$ ipython --no-banner

In [1]: import numpy as np

In [2]: import numpy.linalg as la

In [3]: np.set_printoptions(precision=2, suppress=True, linewidth=120, legacy="1.25")

In [4]: J = np.load("dump.npy")

In [5]: print(J)
[[  0   1   4   6   1   4   5   2  -1   8   5   0   6   1  -1   7]
 [ -8  -7  -4  -2  -7  -4  -3  -6  -9   0  -3  -8  -2  -7  -9  -1]
 [-13 -12  -9  -7 -12  -9  -8 -11 -14  -5  -8 -13  -7 -12 -14  -6]
 [ -9  -8  -5  -3  -8  -5  -4  -7 -10  -1  -4  -9  -3  -8 -10  -2]
 [  4   5   8  10   5   8   9   6   3  12   9   4  10   5   3  11]
 [  2   3   6   8   3   6   7   4   1  10   7   2   8   3   1   9]
 [ -1   0   3   5   0   3   4   1  -2   7   4  -1   5   0  -2   6]
 [-10  -9  -6  -4  -9  -6  -5  -8 -11  -2  -5 -10  -4  -9 -11  -3]
 [ -6  -5  -2   0  -5  -2  -1  -4  -7   2  -1  -6   0  -5  -7   1]
 [  0   1   4   6   1   4   5   2  -1   8   5   0   6   1  -1   7]
 [ -7  -6  -3  -1  -6  -3  -2  -5  -8   1  -2  -7  -1  -6  -8   0]
 [ -4  -3   0   2  -3   0   1  -2  -5   4   1  -4   2  -3  -5   3]
 [-12 -11  -8  -6 -11  -8  -7 -10 -13  -4  -7 -12  -6 -11 -13  -5]
 [  2   3   6   8   3   6   7   4   1  10   7   2   8   3   1   9]
 [ -4  -3   0   2  -3   0   1  -2  -5   4   1  -4   2  -3  -5   3]
 [ -8  -7  -4  -2  -7  -4  -3  -6  -9   0  -3  -8  -2  -7  -9  -1]]

In [6]: print(round(la.norm(J, 2) / la.norm(J), 2))
0.9

In [7]: print([round(float(x), 2) for x in la.svd(J, compute_uv=False)[:3]])
[87.64, 43.08, 0.0]

In [8]: print(la.matrix_rank(J, rtol=0.1))
2

In [9]: print(la.cond(J) > 100)
True

In [10]: x0 = np.array([3, 2, 2, 0, 1, 2, 1, 0, 3, 3, 1, 0, 1, 1, 3, 3])

In [11]: print((J * x0).sum(axis=1))
[  75 -133 -263 -159  179  127   49 -185  -81   75 -107  -29 -237  127  -29 -133]

In [12]: print(np.einsum("ij,j->i", J, x0))
[  75 -133 -263 -159  179  127   49 -185  -81   75 -107  -29 -237  127  -29 -133]

In [13]: print((J @ x0).argmax())
4

In [14]: left, sigma, vt = la.svd(J)

In [15]: vecs = vt[:(sigma > 1e-8).sum()]

In [16]: rng = np.random.default_rng(2865)

In [17]: x0 = J[8] + 5 * J[1] + rng.integers(2) * np.eye(16)[4]

In [18]: print(x0)
[-46. -40. -22. -10. -39. -22. -16. -34. -52.   2. -16. -46. -10. -40. -52.  -4.]

In [19]: print(np.diag(vecs.T @ vecs))
[0.13 0.09 0.07 0.13 0.09 0.07 0.09 0.07 0.18 0.25 0.09 0.13 0.13 0.09 0.18 0.18]

In [20]: print(la.matrix_rank(np.vstack([J, x0])))
3

In [21]: print(np.allclose(vecs.T @ vecs @ x0, x0))
False

In [22]: print(la.lstsq(J[:-1].T, J[-1])[2])
2

In [23]: print(np.abs(np.diag(la.qr(J)[1])) > 1e-9)
[ True  True False False False False False False False False False False False False False False]

In [24]: print(np.unique(J.round(6), axis=0).shape)
(12, 16)

In [25]: print(np.allclose(J[:-1].T @ la.lstsq(J[:-1].T, J[-1])[0], J[-1]))
True

In [26]: T = J.reshape(16, 2, -1)

In [27]: print(T.shape)
(16, 2, 8)

In [28]: print(T[:, 0])
[[  0   1   4   6   1   4   5   2]
 [ -8  -7  -4  -2  -7  -4  -3  -6]
 [-13 -12  -9  -7 -12  -9  -8 -11]
 [ -9  -8  -5  -3  -8  -5  -4  -7]
 [  4   5   8  10   5   8   9   6]
 [  2   3   6   8   3   6   7   4]
 [ -1   0   3   5   0   3   4   1]
 [-10  -9  -6  -4  -9  -6  -5  -8]
 [ -6  -5  -2   0  -5  -2  -1  -4]
 [  0   1   4   6   1   4   5   2]
 [ -7  -6  -3  -1  -6  -3  -2  -5]
 [ -4  -3   0   2  -3   0   1  -2]
 [-12 -11  -8  -6 -11  -8  -7 -10]
 [  2   3   6   8   3   6   7   4]
 [ -4  -3   0   2  -3   0   1  -2]
 [ -8  -7  -4  -2  -7  -4  -3  -6]]
